>>> import numpy as np
>>> import numpy.linalg as la
>>> np.set_printoptions(precision=1, suppress=True, linewidth=100, floatmode="fixed")
>>> feats = np.load("w.npy")
>>> feats
array([[ 79.1,  81.0,  99.9],
       [ 81.6,  79.7,  98.1],
       [ 78.4,  79.6, 101.2],
       [ 80.6,  79.2, 101.1],
       [ 80.7,  77.6,  98.9],
       [ 80.2,  78.5, 100.9],
       [ 78.3,  80.6,  98.8],
       [ 79.6,  79.9, 101.3],
       [ 81.1,  80.2, 100.9],
       [ 81.4,  78.8,  99.7],
       [ 81.1,  79.5, 101.3],
       [ 80.0,  79.4,  99.3],
       [ 80.3,  79.3,  99.3],
       [ 81.0,  81.6, 101.2],
       [ 78.4,  79.5, 101.2],
       [ 80.8,  80.1, 100.8],
       [ 79.5,  78.8, 100.1],
       [ 80.4,  81.1, 101.0],
       [ 81.5,  81.6,  98.0],
       [ 80.4,  79.7, 100.6],
       [ 78.9,  78.6,  99.4],
       [ 80.5,  81.0, 101.4],
       [ 82.6,  79.8, 100.7],
       [ 79.1,  80.0, 100.6],
       [ 80.9,  79.6, 100.6],
       [ 78.7,  80.1,  98.6],
       [ 80.2,  80.9, 100.9]])
>>> vec = np.array([3, 1, 2])
>>> rhs = feats @ vec
>>> b, lr = np.zeros(3), 1 / la.norm(feats, 2) ** 2
>>> for i in range(5):
...     b -= lr * feats.T @ (feats @ b - rhs)
...     if i % 1 == 0: print(i, round(la.norm(feats @ b - rhs), 1))
... 
0 7.8
1 7.8
2 7.8
3 7.8
4 7.8
>>> round(la.cond(feats), 1)
np.float64(164.1)
>>> t = np.radians(15)
>>> R = np.eye(3)
>>> R[2, 2] = R[0, 0] = np.cos(t)
>>> R[2, 0], R[0, 2] = -np.sin(t), np.sin(t)
>>> R
array([[ 1.0,  0.0,  0.3],
       [ 0.0,  1.0,  0.0],
       [-0.3,  0.0,  1.0]])
>>> B = feats @ R.T
>>> np.allclose(la.norm(feats, axis=1), la.norm(B, axis=1))
True
>>> la.svd(feats, compute_uv=False), la.svd(B, compute_uv=False)
(array([785.5,   5.6,   4.8]), array([785.5,   5.6,   4.8]))
